$ python -q
>>> import numpy as np
>>> from numpy import linalg as LA
>>> np.set_printoptions(suppress=True, linewidth=140)
>>> J = np.loadtxt("arr.csv", delimiter=",")
>>> J.round(1) + 0
array([[ 0.3,  0. ,  0. , -0.3,  0.3,  0.1,  0.3, -0.2, -0.4, -0.2, -0.3,  0. ],
       [ 1.8, -2.6,  1.1, -2. ,  0.1,  2. , -0.8,  2. , -3.2,  0.8, -5.3,  0. ],
       [ 0.2, -0.2,  0.1, -0.2,  0. ,  0.1,  0. ,  0.1, -0.2,  0. , -0.3,  0. ],
       [-1.8,  1.1, -0.6,  1.7, -1. , -1.2, -0.6, -0.3,  2.6,  0.3,  3. , -0.2],
       [-1. ,  2.4, -1. ,  1.3,  0.6, -1.7,  1.5, -2.3,  2.1, -1.3,  4.6,  0.1],
       [-0.6,  0.8, -0.3,  0.6, -0.1, -0.6,  0.2, -0.6,  1. , -0.2,  1.6,  0. ],
       [-0.7,  0.7, -0.3,  0.7, -0.2, -0.6,  0. , -0.5,  1.1, -0.1,  1.6,  0. ],
       [ 2.1, -1.1,  0.6, -1.9,  1.4,  1.2,  1. ,  0.1, -3. , -0.6, -3.1,  0.2],
       [ 0.1,  0.4, -0.2,  0.1,  0.4, -0.2,  0.5, -0.6,  0.1, -0.4,  0.7,  0. ]])
>>> x = np.array([2, 1, 2, 1, 1, 2, 0, 0, 2, 2, 0, 1])
>>> a = np.maximum(J @ x, 0)
>>> np.round(np.maximum(J @ (3 * x), 0), 1)
array([0. , 2.5, 0.1, 0.9, 0. , 0. , 0. , 0. , 0. ])
>>> np.round(np.maximum(J @ x, 0) - np.maximum(-J @ x, 0), 1) + 0
array([-0.2,  0.8,  0. ,  0.3, -1.3, -0.2, -0.1, -0.6, -0.4])
>>> J @ J
Traceback (most recent call last):
  File "<python-input-9>", line 1, in <module>
    J @ J
    ~~^~~
ValueError: matmul: Input operand 1 has a mismatch in its core dimension 0, with gufunc signature (n?,k),(k,m?)->(n?,m?) (size 9 is different from 12)
>>> gram = J.T @ J
>>> np.allclose(gram, gram.T)
True
>>> np.round(np.diag(gram), 1)
array([12.9, 16.2,  3.2, 12.8,  3.7, 10.6,  4.6,  9.9, 32.8,  3.1, 73.7,  0.1])
>>> (J @ J.T).shape
(9, 9)
>>> print(np.round(LA.svd(J, compute_uv=False) ** 2, 1) + 0)
[166.4  17.2   0.    0.    0.    0.    0.    0.    0. ]
